% ipython --no-banner

In [1]: import numpy as np

In [2]: import numpy.linalg as la

In [3]: np.set_printoptions(suppress=True, linewidth=140)

In [4]: E = np.load("case15.npy")

In [5]: print(E)
[[2 2 1]
 [2 1 1]
 [1 0 0]]

In [6]: rng = np.random.default_rng(512725)

In [7]: idx = rng.permutation(3)

In [8]: print(idx)
[1 0 2]

In [9]: B = E[idx][:, idx]

In [10]: print(B)
[[1 2 1]
 [2 2 1]
 [0 1 0]]

In [11]: print(round(la.det(B), 2), round(la.det(E[idx]), 2))
1.0 -1.0

In [12]: print(np.trace(B))
3

In [13]: blk = np.stack([E, 2 * E, E[::-1]])

In [14]: print(np.round(la.norm(blk, axis=(1, 2)), 2))
[4. 8. 4.]

In [15]: print(np.round(la.det(blk), 2))
[ 1.  8. -1.]

In [16]: print(np.einsum("bij,cij->bc", blk, blk))
[[16 32 10]
 [32 64 20]
 [10 20 16]]

In [17]: print(la.matrix_rank(blk.reshape(3, -1)))
2

In [18]: A = np.array([[68, -66], [-66, 154]])

In [19]: print(A)
[[ 68 -66]
 [-66 154]]

In [20]: evals, evecs = la.eig(A)

In [21]: print(np.round(np.sort(la.eigvals(A.T)), 2))
[ 32.23 189.77]

In [22]: print(np.round(np.sort(la.eigvals(la.inv(A))), 2))
[0.01 0.03]

In [23]: print(np.round(A @ evecs[:, 0] - evals[0] * evecs[:, 0], 2) + 0)
[0. 0.]

In [24]: print(np.round(np.sort(la.eigvals(A @ A)), 2))
[ 1038.66 36013.34]

In [25]: print(evals.round(2))
[ 32.23 189.77]

In [26]: W = np.array([[-2, -3, 1, 3], [-1, 1, 1, -1]])

In [27]: coef = np.array([5, 5, -6, 3])

In [28]: act = np.maximum(A @ W + coef, 0)

In [29]: print((act > 0).mean(axis=0))
[0.  0.5 0.5 0.5]

In [30]: print(la.matrix_rank(act))
2

In [31]: print(act)
[[  0   0   0 273]
 [  0 357  82   0]]

In [32]: print((act > 0).astype(int))
[[0 0 0 1]
 [0 1 1 0]]

In [33]: cent = np.array([[1, -2, -2], [-3, -2, -1], [3, 3, 1], [2, 0, 0]])

In [34]: print(W @ cent)
[[16 13  8]
 [-3  3  2]]

In [35]: print((act @ cent).round(6).argmax(axis=1))
[0 2]

In [36]: print(act @ cent)
[[ 546    0    0]
 [-825 -468 -275]]

In [37]: theta = np.radians(15)

In [38]: R = np.eye(4)

In [39]: R[2, 2] = R[3, 3] = np.cos(theta)

In [40]: R[2, 3], R[3, 2] = -np.sin(theta), np.sin(theta)

In [41]: print(R.round(2))
[[ 1.    0.    0.    0.  ]
 [ 0.    1.    0.    0.  ]
 [ 0.    0.    0.97 -0.26]
 [ 0.    0.    0.26  0.97]]

In [42]: B = act @ R.T

In [43]: print(B.round(2))
[[  0.     0.   -70.66 263.7 ]
 [  0.   357.    79.21  21.22]]

In [44]: print(np.round(la.det(R), 2), round(np.trace(R), 2))
1.0 3.93

In [45]: print(np.allclose(la.norm(act, axis=1), la.norm(B, axis=1)))
True

In [46]: print(np.allclose(act @ act.T, B @ B.T))
True

In [47]: print(np.round(np.abs(B - act).max(axis=0), 2))
[ 0.    0.   70.66 21.22]

In [48]: arr = (rng.random((3, 3)) < 0.3) + np.eye(3)

In [49]: arr /= arr.sum(axis=1, keepdims=True)

In [50]: print(arr.round(2))
[[0.5  0.5  0.  ]
 [0.33 0.33 0.33]
 [0.5  0.   0.5 ]]

In [51]: def softmax(z):
    ...:     e = np.exp(z - z.max(axis=-1, keepdims=True))
    ...:     return e / e.sum(axis=-1, keepdims=True)
    ...: 

In [52]: print(softmax(arr).sum(axis=1))
[1. 1. 1.]

In [53]: print(np.round(softmax(arr[1] + -2), 2))
[0.33 0.33 0.33]

In [54]: S = arr @ arr.T / np.sqrt(3)

In [55]: print(np.round(softmax(S), 2))
[[0.36 0.33 0.31]
 [0.33 0.33 0.33]
 [0.31 0.33 0.36]]

In [56]: print(softmax(S).round(6).argmax(axis=1))
[0 0 2]

In [57]: print(round(float(la.norm(arr) ** 2 / la.norm(arr, 2) ** 2), 2))
1.26

In [58]: la.norm(arr, axis=2)
AxisError: axis 2 is out of bounds for array of dimension 2


In [59]: print(round(float(la.norm(arr, 2)), 2))
1.03

In [60]: F = np.array([[6, 7, 2], [7, 13, 6], [2, 6, 8]])

In [61]: # equal to its transpose

In [62]: vec = np.ones(3)

In [63]: for _ in range(4):
    ...:     vec = F @ vec
    ...:     vec /= la.norm(vec)
    ...:     print(round(vec @ F @ vec, 2))
    ...: 
20.4
20.41
20.41
20.41

In [64]: print(round(float(la.eigvalsh(F)[-1]), 2))
20.41

In [65]: B = F / la.norm(F, axis=1, keepdims=True)

In [66]: G = B @ B.T

In [67]: print(G[0].round(2))
[1.   0.96 0.73]

In [68]: B = np.array([[-1, -2], [2, -3]])

In [69]: cent = np.array([[1, 2], [3, 1]])

In [70]: X = np.kron(B, cent)

In [71]: print(X)
[[-1 -2 -2 -4]
 [-3 -1 -6 -2]
 [ 2  4 -3 -6]
 [ 6  2 -9 -3]]

In [72]: q, R = la.qr(X)

In [73]: print(np.round(np.abs(np.diag(R)), 2))
[7.07 3.54 9.9  4.95]

In [74]: print(np.trace(q @ q.T))
4.0

In [75]: print(np.allclose(R.T @ R, X.T @ X))
True

In [76]: print(np.round(q @ R, 2))
[[-1. -2. -2. -4.]
 [-3. -1. -6. -2.]
 [ 2.  4. -3. -6.]
 [ 6.  2. -9. -3.]]

In [77]: print(R.round(2))
[[ 7.07  3.54 -5.66 -2.83]
 [ 0.   -3.54  0.    2.83]
 [ 0.    0.   -9.9  -4.95]
 [ 0.    0.    0.   -4.95]]

In [78]: print(np.round(q.T @ q, 2) + 0)
[[1. 0. 0. 0.]
 [0. 1. 0. 0.]
 [0. 0. 1. 0.]
 [0. 0. 0. 1.]]

In [79]: print(np.round((R + R.T) / 2, 2))
[[ 7.07  1.77 -2.83 -1.41]
 [ 1.77 -3.54  0.    1.41]
 [-2.83  0.   -9.9  -2.47]
 [-1.41  1.41 -2.47 -4.95]]

In [80]: print(round(la.det(R), 2))
-1225.0

In [81]: print(np.round(np.trace(R), 2))
-11.31

In [82]: print(np.round(R @ R, 2))
[[ 50.   12.5  16.   32. ]
 [  0.   12.5   0.  -24. ]
 [  0.    0.   98.   73.5]
 [  0.    0.    0.   24.5]]

In [83]: print(np.round(la.matrix_power(R, 2), 2))
[[ 50.   12.5  16.   32. ]
 [  0.   12.5   0.  -24. ]
 [  0.    0.   98.   73.5]
 [  0.    0.    0.   24.5]]

In [84]: print(np.round(la.eigvals(X), 2))
[-6.9+5.97j -6.9-5.97j  2.9+2.51j  2.9-2.51j]

In [85]: print(np.kron(np.eye(2, dtype=int), X))
[[-1 -2 -2 -4  0  0  0  0]
 [-3 -1 -6 -2  0  0  0  0]
 [ 2  4 -3 -6  0  0  0  0]
 [ 6  2 -9 -3  0  0  0  0]
 [ 0  0  0  0 -1 -2 -2 -4]
 [ 0  0  0  0 -3 -1 -6 -2]
 [ 0  0  0  0  2  4 -3 -6]
 [ 0  0  0  0  6  2 -9 -3]]

In [86]: print(np.round(la.det(X[::-1]), 2))
1225.0
